In [1]: import numpy as np

In [2]: np.set_printoptions(suppress=True, linewidth=100)

In [3]: tidy = lambda a: np.round(a, 2) + 0

In [4]: J = np.load("run18.npy")

In [5]: J
Out[5]: 
array([[  0.77,  -2.19,  -1.78],
       [ -4.94,   7.84,   4.89],
       [  3.04,  -9.24,  -4.02],
       [  0.82,  -5.99,  -0.53],
       [ -2.08,  -2.5 ,  -1.8 ],
       [ -0.69,  -2.27,  -0.97],
       [  1.65,  -6.54,   0.27],
       [ -3.42,   2.97,  -0.83],
       [ -0.87,  -3.13,  -2.1 ],
       [ -2.21,   2.84,  -3.09],
       [ -1.44,   1.52,   0.97],
       [ -4.51,   4.86,   0.82],
       [ -0.27,   0.18,  -0.33],
       [ -1.02,   3.7 ,   2.79],
       [  5.9 , -13.3 ,  -3.99],
       [  4.08,  -4.56,  -2.03],
       [ -0.49,   5.41,   4.34],
       [  4.43, -10.62,  -7.87],
       [ -1.54,   3.73,  -1.3 ],
       [  0.76,   0.2 ,   2.04],
       [ -0.13,   1.37,  -0.35],
       [  0.07,   1.14,  -1.09],
       [  1.48,   0.71,  -2.24],
       [ -0.54,   2.06,   1.91],
       [  0.83,  -2.4 ,  -2.71],
       [ -1.92,   2.7 ,   4.43]])

In [6]: M2 = J / np.sqrt((J ** 2).mean(axis=1, keepdims=True))

In [7]: np.linalg.matrix_rank(M2) == np.linalg.matrix_rank(J)
Out[7]: np.True_

In [8]: np.linalg.matrix_rank(J - J.mean(axis=1, keepdims=True))
Out[8]: np.int64(2)

In [9]: tidy(np.linalg.norm(M2, axis=1))
Out[9]: 
array([1.73, 1.73, 1.73, 1.73, 1.73, 1.73, 1.73, 1.73, 1.73, 1.73, 1.73, 1.73, 1.73, 1.73, 1.73,
       1.73, 1.73, 1.73, 1.73, 1.73, 1.73, 1.73, 1.73, 1.73, 1.73, 1.73])

In [10]: tidy(M2[20])
Out[10]: array([-0.16,  1.67, -0.43])

In [11]: idx = J[:, 0] > np.median(J[:, 0])

In [12]: u = J[idx].mean(axis=0) - J[~idx].mean(axis=0)

In [13]: idx.astype(int)
Out[13]: array([1, 0, 1, 1, 0, 0, 1, 0, 0, 0, 0, 0, 1, 0, 1, 1, 0, 1, 0, 1, 1, 1, 1, 0, 1, 0])

In [14]: np.argsort(-np.abs(u).round(6), kind="stable")
Out[14]: array([1, 0, 2])

In [15]: M2 = np.c_[J[:, :2] @ np.array([[-1, -1], [2, 2]]), np.array([2, 2, 2, 3, 2, 3, 0, 0, 2, 2, 3, 3, 2, 0, 3, 3, 0, 0, 0, 1, 0, 1, 3, 3, 0, 0])]

In [16]: tidy(M2)
Out[16]: 
array([[ -5.15,  -5.15,   2.  ],
       [ 20.62,  20.62,   2.  ],
       [-21.52, -21.52,   2.  ],
       [-12.8 , -12.8 ,   3.  ],
       [ -2.92,  -2.92,   2.  ],
       [ -3.85,  -3.85,   3.  ],
       [-14.73, -14.73,   0.  ],
       [  9.36,   9.36,   0.  ],
       [ -5.39,  -5.39,   2.  ],
       [  7.89,   7.89,   2.  ],
       [  4.48,   4.48,   3.  ],
       [ 14.23,  14.23,   3.  ],
       [  0.63,   0.63,   2.  ],
       [  8.42,   8.42,   0.  ],
       [-32.5 , -32.5 ,   3.  ],
       [-13.2 , -13.2 ,   3.  ],
       [ 11.31,  11.31,   0.  ],
       [-25.67, -25.67,   0.  ],
       [  9.  ,   9.  ,   0.  ],
       [ -0.36,  -0.36,   1.  ],
       [  2.87,   2.87,   0.  ],
       [  2.21,   2.21,   1.  ],
       [ -0.06,  -0.06,   3.  ],
       [  4.66,   4.66,   3.  ],
       [ -5.63,  -5.63,   0.  ],
       [  7.32,   7.32,   0.  ]])

In [17]: print(np.linalg.matrix_rank(M2))
2

In [18]: tidy(np.linalg.lstsq(J, M2[:, 0])[0])
Out[18]: array([-1.,  2.,  0.])

In [19]: tidy(np.linalg.norm(np.linalg.qr(J)[0].T @ M2, axis=0) ** 2 / ((M2 ** 2).sum(axis=0) + 1e-12))
Out[19]: array([1.  , 1.  , 0.15])

In [20]: dist = np.linalg.norm(M2[:, None] - M2[None], axis=-1)

In [21]: np.unravel_index(dist.round(6).argmax(), dist.shape)
Out[21]: (np.int64(1), np.int64(14))

In [22]: print(dist[3].round(6).argsort(kind="stable")[:4])
[ 3 15  6  8]

In [23]: (dist + 1e9 * np.eye(26)).round(6).argmin(axis=1)
Out[23]: 
array([ 8, 11, 17, 15,  5,  4, 15, 18,  0, 13, 23, 16, 22, 18, 17,  3,  7,  2,  7, 12, 21, 20, 12,
       10,  8, 13])

In [24]: np.flatnonzero(dist[3] < dist.mean() / 2)
Out[24]: array([ 3,  6, 15])

In [25]: M = np.load("sample18.npy")

In [26]: print(M)
[[ 0.02  0.    0.09 -0.02]
 [-0.01  0.09 -0.08  0.01]
 [ 0.03  2.02  1.91  1.86]]

In [27]: tidy(np.linalg.norm(M, 2) / np.linalg.norm(M))
Out[27]: np.float64(1.0)

In [28]: print([round(float(x), 2) for x in np.linalg.svd(M, compute_uv=False)[:3]])
[3.35, 0.14, 0.04]

In [29]: cen = J - J.mean(axis=1)
Traceback (most recent call last):
  Cell In[29], line 1
    cen = J - J.mean(axis=1)
ValueError: operands could not be broadcast together with shapes (26,3) (26,) 


In [30]: cen = J - J.mean(axis=0)

In [31]: Uu, s, Vh = np.linalg.svd(cen, full_matrices=False)

In [32]: tidy((s ** 2).sum() ** 2 / (s ** 4).sum())
Out[32]: np.float64(1.28)

In [33]: tidy(Vh[0] * np.sign(Vh[0, np.abs(Vh[0]).argmax()]))
Out[33]: array([-0.37,  0.84,  0.38])

In [34]: tidy(np.abs(Vh[-1]))
Out[34]: array([0.87, 0.46, 0.16])

In [35]: np.abs(Vh[0]).argmax()
Out[35]: np.int64(1)

In [36]: tidy(s ** 2 / (s ** 2).sum())
Out[36]: array([0.88, 0.08, 0.04])
